% ipython --no-banner

In [1]: import numpy as np

In [2]: np.set_printoptions(precision=2, suppress=True, linewidth=120)

In [3]: def rd(a):
   ...:     return np.round(a, 2) + 0
   ...: 

In [4]: F = np.loadtxt("dump.csv", delimiter=",")

In [5]: rd(F)
Out[5]: 
array([[-0.15, -0.06, -0.09,  0.39, -0.9 ,  0.02],
       [-0.47, -0.07, -0.13,  0.21,  0.2 ,  0.82],
       [-0.62,  0.72, -0.08, -0.18, -0.02, -0.25],
       [-0.32, -0.28,  0.79, -0.39, -0.18,  0.05],
       [-0.35, -0.55, -0.56, -0.45, -0.06, -0.21],
       [ 0.38,  0.3 , -0.16, -0.64, -0.34,  0.47]])

In [6]: # keeps lengths

In [7]: rd(np.linalg.norm(F))
Out[7]: np.float64(2.45)

In [8]: rd(np.linalg.svd(F, compute_uv=False))
Out[8]: array([1., 1., 1., 1., 1., 1.])

In [9]: vec = np.array([3, 8, 8, -4, 7, -7])

In [10]: rd(np.sort(np.abs(np.degrees(np.angle(np.linalg.eigvals(F))))))
Out[10]: array([  0.  ,  57.56,  57.56, 132.47, 132.47, 180.  ])

In [11]: B = F / np.linalg.norm(F, axis=1, keepdims=True)

In [12]: gram = B @ B.T

In [13]: rd(gram)
Out[13]: 
array([[1., 0., 0., 0., 0., 0.],
       [0., 1., 0., 0., 0., 0.],
       [0., 0., 1., 0., 0., 0.],
       [0., 0., 0., 1., 0., 0.],
       [0., 0., 0., 0., 1., 0.],
       [0., 0., 0., 0., 0., 1.]])

In [14]: np.degrees(np.arccos(np.clip(gram[4, 2], -1, 1)))
Out[14]: np.float64(90.0)

In [15]: rd(np.linalg.norm(B, axis=1))
Out[15]: array([1., 1., 1., 1., 1., 1.])

In [16]: rd(gram[4])
Out[16]: array([0., 0., 0., 0., 1., 0.])

In [17]: (gram - 2 * np.eye(6)).round(6).argmax(axis=1)
Out[17]: array([1, 0, 0, 0, 0, 0])

In [18]: m1 = np.loadtxt("w.csv", delimiter=",")

In [19]: rd(m1)
Out[19]: 
array([[1.  , 0.  , 0.  , 0.  , 0.  , 0.  ],
       [0.  , 0.33, 0.33, 0.  , 0.33, 0.  ],
       [0.  , 0.33, 0.33, 0.33, 0.  , 0.  ],
       [0.  , 0.  , 0.  , 1.  , 0.  , 0.  ],
       [0.  , 0.  , 0.  , 0.  , 1.  , 0.  ],
       [0.  , 0.33, 0.  , 0.33, 0.  , 0.33]])

In [20]: # rows and columns are dependent

In [21]: u = np.array([0, -2])

In [22]: rd(np.convolve(m1[1], u))
Out[22]: array([ 0.  ,  0.  , -0.67, -0.67,  0.  , -0.67,  0.  ])

In [23]: rd(np.array([np.convolve(row, u, "same") for row in m1]))
Out[23]: 
array([[ 0.  , -2.  ,  0.  ,  0.  ,  0.  ,  0.  ],
       [ 0.  ,  0.  , -0.67, -0.67,  0.  , -0.67],
       [ 0.  ,  0.  , -0.67, -0.67, -0.67,  0.  ],
       [ 0.  ,  0.  ,  0.  ,  0.  , -2.  ,  0.  ],
       [ 0.  ,  0.  ,  0.  ,  0.  ,  0.  , -2.  ],
       [ 0.  ,  0.  , -0.67,  0.  , -0.67,  0.  ]])

In [24]: np.polyval(u, m1[1])
Out[24]: array([-2., -2., -2., -2., -2., -2.])
